$ python -q
>>> import numpy as np
>>> from numpy import linalg as LA
>>> np.set_printoptions(precision=3, suppress=True, linewidth=100)
>>> tidy = lambda a: np.round(a, 3) + 0
>>> F = np.load("arr.npy")
>>> F
array([[ 0.986, -0.711,  0.402, -0.5  ],
       [-1.659,  1.861, -0.1  ,  0.966],
       [-0.249,  0.095, -0.478,  0.158]])
>>> M2 = F / np.sqrt((F ** 2).mean(axis=1, keepdims=True))
>>> tidy(F - F.mean(axis=1, keepdims=True))
array([[ 0.942, -0.755,  0.358, -0.544],
       [-1.926,  1.594, -0.367,  0.699],
       [-0.13 ,  0.214, -0.36 ,  0.276]])
>>> LA.matrix_rank(F - F.mean(axis=1, keepdims=True))
np.int64(3)
>>> def softmax(z):
...     e = np.exp(z - z.max(axis=-1, keepdims=True))
...     return e / e.sum(axis=-1, keepdims=True)
... 
>>> tidy(softmax(10 * F[1]))
array([0., 1., 0., 0.])
>>> tidy(softmax(F[1]))
array([0.019, 0.633, 0.089, 0.259])
>>> S = F @ F.T / np.sqrt(4)
>>> tidy(softmax(S + np.triu(np.full(S.shape, -np.inf), 1)))
array([[1.   , 0.   , 0.   ],
       [0.005, 0.995, 0.   ],
       [0.219, 0.436, 0.345]])
>>> M2 = np.array([[-2, 0], [2, 1], [2, -2], [0, 3]])
>>> print(np.einsum("ik,kj->ji", F, M2))
[[-2.59   6.84  -0.268]
 [-3.015  4.959  1.525]]
>>> np.einsum("ik,kj->ij", F, M2)
array([[-2.59 , -3.015],
       [ 6.84 ,  4.959],
       [-0.268,  1.525]])
>>> tidy(LA.svd(F, compute_uv=False))
array([3.  , 0.6 , 0.12])
>>> F.shape
(3, 4)
>>> F[:, 4]
Traceback (most recent call last):
  File "<python-input-19>", line 1, in <module>
    F[:, 4]
    ~^^^^^^
IndexError: index 4 is out of bounds for axis 1 with size 4
>>> O, _ = LA.qr(np.array([[-0.1, 2.0, 1.3], [2.4, -0.9, -0.7], [-0.8, -1.0, 0.8]]))
>>> vecs, _ = LA.qr(np.array([[1.1, 0.0, -0.2], [-0.9, -1.3, -1.4], [-1.0, 0.0, 2.4]]))
>>> sigma = 5 * 0.7 ** np.arange(3)
>>> arr = O[:, :3] * sigma @ vecs[:3]
>>> tidy(arr)
array([[-0.666,  3.065,  0.826],
       [-2.348, -1.976,  3.711],
       [ 3.055, -0.248,  0.384]])
>>> M2 = arr / np.sqrt((arr ** 2).mean(axis=1, keepdims=True))
>>> print(tidy(LA.norm(M2, axis=1)))
[1.732 1.732 1.732]
>>> tidy(M2[2])
array([ 1.713, -0.139,  0.216])
>>> tidy(LA.det(arr.T))
np.float64(42.875)
>>> tidy(np.einsum("ii->", arr))
np.float64(-2.258)
>>> tidy(LA.eigvals(arr))
array([-2.356+3.452j, -2.356-3.452j,  2.455+0.j   ])
>>> tidy(np.kron(np.eye(2, dtype=int), arr))
array([[-0.666,  3.065,  0.826,  0.   ,  0.   ,  0.   ],
       [-2.348, -1.976,  3.711,  0.   ,  0.   ,  0.   ],
       [ 3.055, -0.248,  0.384,  0.   ,  0.   ,  0.   ],
       [ 0.   ,  0.   ,  0.   , -0.666,  3.065,  0.826],
       [ 0.   ,  0.   ,  0.   , -2.348, -1.976,  3.711],
       [ 0.   ,  0.   ,  0.   ,  3.055, -0.248,  0.384]])
>>> print(tidy(np.poly(arr)))
[  1.      2.258   5.897 -42.875]
>>> w1 = np.array([[6, -7, 9, -7], [3, 3, -5, -1], [0, -1, -6, 3]])
>>> c = np.array([3, -3, 5, -1])
>>> hid = np.maximum(arr @ w1 + c, 0)
>>> tidy(hid)
array([[ 8.199, 10.034,  0.   ,  3.076],
       [ 0.   ,  3.798,  0.   , 28.545],
       [20.584,  0.   , 31.427,  0.   ]])
>>> tidy((hid > 0).mean(axis=0))
array([0.667, 0.667, 0.333, 0.667])
>>> LA.matrix_rank(hid)
np.int64(3)
>>> Z = np.array([[-3, -2], [-2, -5], [-3, -2], [3, -5]])
>>> tidy(hid @ Z)
array([[ -35.438,  -81.945],
       [  78.041, -161.716],
       [-156.035, -104.024]])
>>> np.allclose(arr, arr.T)
False
>>> tidy(np.trace(arr))
np.float64(-2.258)
>>> tidy(LA.matrix_power(arr, 2))
array([[-4.232, -8.305, 11.142],
       [17.54 , -4.213, -7.846],
       [-0.278,  9.759,  1.75 ]])
>>> tidy(arr @ arr)
array([[-4.232, -8.305, 11.142],
       [17.54 , -4.213, -7.846],
       [-0.278,  9.759,  1.75 ]])
>>> data = np.load("a.npy")
>>> data
array([[ 1, -2,  4, -8],
       [ 1, -1,  1, -1],
       [ 1,  0,  0,  0]])
>>> # row 0 is much longer than the rest
>>> u, r1 = data[2], data[1]
>>> print(u @ u)
1
>>> u @ r1
np.int64(1)
>>> p = (u @ r1) / (u @ u) * u
>>> (r1 - p) @ u
np.float64(0.0)
>>> tidy(LA.norm(u + r1) ** 2 + LA.norm(u - r1) ** 2)
np.float64(10.0)
>>> r1 - p
array([ 0., -1.,  1., -1.])
>>> LA.matrix_rank(np.outer(u, r1))
np.int64(1)
>>> M2 = data[0, 0] * data[1:] - np.outer(data[1:, 0], data[0])
>>> print(M2)
[[ 0  1 -3  7]
 [ 0  2 -4  8]]
>>> data[:, 0] / data[0, 0]
array([1., 1., 1.])
>>> K = np.load("layer6.npy")
>>> print(K)
[[-0.1  0.9 -0.8]
 [ 1.5 -0.2  0. ]
 [ 2.6  0.3 -1.9]
 [-0.4 -0.2  1.3]
 [-1.3  1.3  0.2]
 [ 0.3  1.1  2.5]
 [-0.4  1.6  0.2]
 [-0.4  2.   0.6]
 [-0.2  2.5  1.2]
 [-0.9 -0.7  0. ]
 [ 0.3 -0.1  1.1]
 [ 0.1 -0.3  1.7]
 [-0.6 -0.2  1.3]
 [ 0.2  1.3  0.8]
 [ 0.8  0.  -1.1]
 [ 2.4 -1.7 -0.6]
 [ 0.4  0.2  0.6]
 [ 0.5 -0.2  0.7]
 [-3.  -1.5  0.3]
 [ 0.   0.9 -0.5]
 [ 1.2 -0.1 -1.7]
 [-1.3  0.6  0.5]
 [ 1.7  1.8 -0.7]
 [ 0.5  0.1  0.1]
 [-0.4  0.1 -1. ]]
>>> G = np.cov(K, rowvar=False)
>>> tidy(np.corrcoef(K[:, 2], K[:, 0])[0, 1])
np.float64(-0.404)
>>> tidy(np.polyfit(K[:, 2], K[:, 0], 1))
array([-0.456,  0.228])
>>> print(np.argsort(-K.std(axis=0).round(6), kind="stable"))
[0 2 1]
>>> np.median(K, axis=0)
array([0.1, 0.1, 0.2])
>>> tidy(np.corrcoef(K.T))
array([[ 1.   , -0.022, -0.404],
       [-0.022,  1.   ,  0.136],
       [-0.404,  0.136,  1.   ]])
>>> rng = np.random.default_rng(26854)
>>> M2 = arr + rng.integers(-2, 3, (3, 1)) @ rng.integers(-2, 3, (1, 3))
>>> print(tidy(M2))
[[-2.666  2.065 -1.174]
 [-0.348 -0.976  5.711]
 [-0.945 -2.248 -3.616]]
>>> LA.matrix_rank(M2 - arr, tol=1e-8)
np.int64(1)
>>> np.abs(M2 - arr).sum(axis=1)
array([ 5.,  5., 10.])
>>> tidy(LA.svd(M2 - arr, compute_uv=False))
array([7.348, 0.   , 0.   ])
>>> x0 = np.array([-1, -4, 6])
>>> h1 = np.maximum(M2 @ x0, 0)
>>> tidy(np.maximum(M2 @ (3 * x0), 0))
array([  0.   , 115.551,   0.   ])
>>> tidy(np.tanh(M2 @ x0))
array([-1.,  1., -1.])
>>> print(tidy(M2.T @ h1))
[-13.411 -37.603 219.957]
>>> tidy(M2 * (h1 > 1e-9)[:, None])
array([[ 0.   ,  0.   ,  0.   ],
       [-0.348, -0.976,  5.711],
       [ 0.   ,  0.   ,  0.   ]])
>>> tidy(np.maximum(M2 @ x0, 0) - np.maximum(-M2 @ x0, 0))
array([-12.641,  38.517, -11.755])
>>> tidy(h1)
array([ 0.   , 38.517,  0.   ])
>>> M = np.loadtxt("data.csv", delimiter=",")
>>> print(M)
[[-1.195 -0.655  0.056]
 [-3.298 -2.013 -0.02 ]
 [-2.281 -1.203 -0.209]
 [ 3.435  2.253 -0.007]
 [-3.316 -2.189  0.067]
 [-5.451 -3.654 -0.016]
 [-3.325 -2.04   0.09 ]
 [-5.461 -3.602 -0.144]
 [-4.386 -2.862  0.005]
 [ 2.358  1.428 -0.021]
 [ 5.647  3.539  0.106]
 [ 4.381  2.763  0.004]
 [-5.593 -3.49  -0.063]
 [-4.436 -2.894 -0.005]
 [ 5.631  3.627  0.073]
 [ 0.008 -0.173  0.119]
 [ 4.387  2.926  0.003]
 [ 4.524  2.79   0.032]
 [ 3.093  2.112 -0.055]
 [-4.39  -2.814 -0.055]]
>>> x0 = np.array([0, 5, 0])
>>> rhs = M @ x0
>>> c, lr = np.zeros(3), 1 / LA.norm(M, 2) ** 2
>>> for i in range(3):
...     c -= lr * M.T @ (M @ c - rhs)
...     if i % 1 == 0: print(i, round(LA.norm(M @ c - rhs), 3))
... 
0 1.752
1 1.751
2 1.75
>>> print(tidy(LA.cond(M)))
82.491
>>> print(tidy(c))
[2.27  1.461 0.014]
>>> x0 = np.array([7, 4, -9])
>>> rhs = M @ x0
>>> tidy(LA.lstsq(M, rhs)[0])
array([ 7.,  4., -9.])
>>> tidy(LA.solve(M.T @ M, M.T @ rhs))
array([ 7.,  4., -9.])
>>> rhs = rhs + 0.3 * rng.normal(size=20)
>>> tidy(rhs)
array([-11.66 , -30.779, -19.258,  33.251, -32.21 , -52.73 , -32.131, -51.322, -42.341,  22.643,
        52.389,  41.604, -51.833, -42.689,  53.468,  -1.312,  42.651,  42.78 ,  30.696, -41.843])
>>> c, *_ = LA.lstsq(M, rhs)
>>> tidy(LA.norm(rhs - M @ c))
np.float64(1.208)
>>> tidy(c)
array([ 6.939,  4.087, -8.104])
>>> [round(float(LA.norm(LA.solve(M.T @ M + lam * np.eye(3), M.T @ rhs))), 2) for lam in (0, 1, 10, 100)]
[11.42, 8.03, 7.84, 6.61]
>>> mat = np.load("m.npy")
>>> tidy(mat)
array([[-1.486,  4.596,  1.29 ],
       [ 4.42 , -0.351,  2.311],
       [-1.205,  4.627,  1.462],
       [-1.914, -3.693, -2.775],
       [ 4.268,  0.403,  2.574],
       [ 3.132, -3.897, -0.046],
       [ 4.41 , -1.605,  1.726],
       [-1.97 ,  4.492,  0.971],
       [ 4.195, -2.429,  1.226],
       [ 2.519,  3.21 ,  2.89 ]])
>>> # null space of dimension 1
>>> left, sigma, vt = LA.svd(mat)
>>> np.argmax(sigma[:-1] / (sigma[1:] + 1e-6)) + 1
np.int64(2)
>>> tidy(sigma)
array([11.926, 10.381,  0.   ])
>>> M2 = left[:, :2] @ np.diag(sigma[:2]) @ vt[:2]
>>> LA.matrix_rank(M2)
np.int64(2)
>>> LA.matrix_rank(mat, rtol=0.05)
np.int64(2)
>>> cen = K - K.mean(axis=0)
>>> left, sigma, vt = LA.svd(cen, full_matrices=False)
>>> tidy(cen.mean(axis=0))
array([0., 0., 0.])
>>> tidy(np.abs(vt[-1]))
array([0.544, 0.302, 0.783])
>>> tidy(vt[0] * np.sign(vt[0, np.abs(vt[0]).argmax()]))
array([ 0.787, -0.14 , -0.601])
>>> tidy(sigma ** 2 / (sigma ** 2).sum())
array([0.508, 0.295, 0.197])
>>> (np.sign(left[:, 0]) == np.sign(left[0, 0])).astype(int)
array([1, 1, 1, 0, 0, 0, 0, 0, 0, 0, 0, 0, 0, 0, 1, 1, 0, 1, 0, 1, 1, 0, 1, 1, 1])
>>> tidy(mat.mean(axis=0))
array([1.637, 0.535, 1.163])
>>> tidy(mat.sum(axis=1))
array([ 4.401,  6.38 ,  4.884, -8.381,  7.245, -0.811,  4.531,  3.492,  2.991,  8.619])
>>> LA.matrix_rank(mat)
np.int64(2)
>>> np.count_nonzero(mat)
np.int64(30)
>>> mat[10]
Traceback (most recent call last):
  File "<python-input-119>", line 1, in <module>
    mat[10]
    ~~~^^^^
IndexError: index 10 is out of bounds for axis 0 with size 10
>>> mat.shape
(10, 3)
>>> tidy(np.abs(mat).max())
np.float64(4.627)
>>> np.unravel_index(np.abs(mat).argmax(), mat.shape)
(np.int64(2), np.int64(1))
